>>> import numpy as np
>>> np.set_printoptions(suppress=True, linewidth=140)
>>> A = np.array([[0.0, -2.2, 0.4, 0.7],
...     [1.7, -0.1, 1.2, 0.4],
...     [0.0, -0.3, -0.6, 0.6],
...     [0.5, -0.1, 1.5, -0.1]])
>>> q, V = np.linalg.qr(A[:, :3])[0], np.linalg.qr(A[:, 3:])[0]
>>> sigma = np.linalg.svd(q.T @ V, compute_uv=False)
>>> print(np.round(np.degrees(np.arccos(sigma.clip(0, 1))), 3))
[17.928]
>>> print((sigma > 0.9).sum())
1
>>> x0 = np.array([0, 2, 0, 2])
>>> y = A @ x0
>>> print(y.round(3))
[-3.   0.6  0.6 -0.4]
>>> print(np.round(np.linalg.solve(A, A[:, 0]), 3) + 0)
[1. 0. 0. 0.]
>>> print(np.round(np.linalg.solve(A.T, A[3]), 3))
[-0.  0. -0.  1.]
>>> print(np.round(np.linalg.solve(A, 2 * y), 3) + 0)
[0. 4. 0. 4.]
>>> hat = np.triu(np.array([[-2, 0, 1, 2], [-1, 1, 0, -1], [2, 0, -2, 2], [2, -1, -2, -2]]), 1) + np.eye(4)
>>> Y = hat @ A @ np.linalg.inv(hat)
>>> print(np.linalg.matrix_rank(Y))
4
>>> mat = np.load("a.npy")
>>> print(mat)
[[  0.376  -0.344   0.494]
 [ -2.204   6.905  -2.655]
 [ -2.199  -7.57   -8.84 ]
 [ -5.904   6.654  -0.987]
 [  0.255  -0.107   7.011]
 [ -7.408  -5.166  -0.856]
 [ -4.075   0.182  -4.207]
 [ -1.158  -5.596  -2.086]
 [  0.738   1.089  -5.075]
 [  2.761   1.275  -4.783]
 [ -7.311  -4.767   0.685]
 [  0.798 -12.55    0.214]
 [  4.115  -1.697   8.249]
 [  0.351  -3.28    2.058]
 [ -5.918  -0.796  -4.928]
 [  0.991  -1.507   1.725]
 [ -3.405  -3.432  -5.6  ]
 [  8.024   1.523  -0.524]
 [ -1.667   1.227  -0.229]
 [  1.904  -1.222   1.03 ]
 [  7.519  -5.351   1.854]]
>>> rng = np.random.default_rng(946272)
>>> idx = rng.permutation(4)
>>> print(idx)
[2 1 0 3]
>>> Y = A[idx][:, idx]
>>> print(round(float(np.linalg.det(Y)), 3), round(np.linalg.det(A[idx]), 3))
-1.553 1.552
>>> print(np.diag(Y))
[-0.6 -0.1  0.  -0.1]
>>> x0 = np.array([2, 2, 3])
>>> y = mat @ x0
>>> b, lr = np.zeros(3), 1 / np.linalg.norm(mat, 2) ** 2
>>> for i in range(4):
...     b -= lr * mat.T @ (mat @ b - y)
...     if i % 1 == 0: print(i, round(np.linalg.norm(mat @ b - y), 3))
... 
0 6.682
1 3.711
2 2.076
3 1.161
>>> print(np.round(np.linalg.cond(mat), 3))
1.507
>>> E = np.loadtxt("case9.csv", delimiter=",")
>>> print(E.round(3))
[[ 0.45  -0.85   0.275]
 [-0.85  -0.313  0.425]
 [ 0.275  0.425  0.863]]
>>> f = np.array([-8, -8])
>>> print(np.round(np.polyval(f, E[0]), 3))
[-11.602  -1.204 -10.199]
>>> print(np.round(np.convolve(E[0], f), 3))
[-3.602  3.194  4.597 -2.199]
>>> print(np.round(np.array([np.convolve(row, f, "same") for row in E]), 3))
[[ -3.602   3.194   4.597]
 [  6.796   9.299  -0.895]
 [ -2.199  -5.597 -10.299]]
>>> print(np.round(np.cross(E[0, :3], E[2, :3]), 3))
[-0.85  -0.313  0.425]
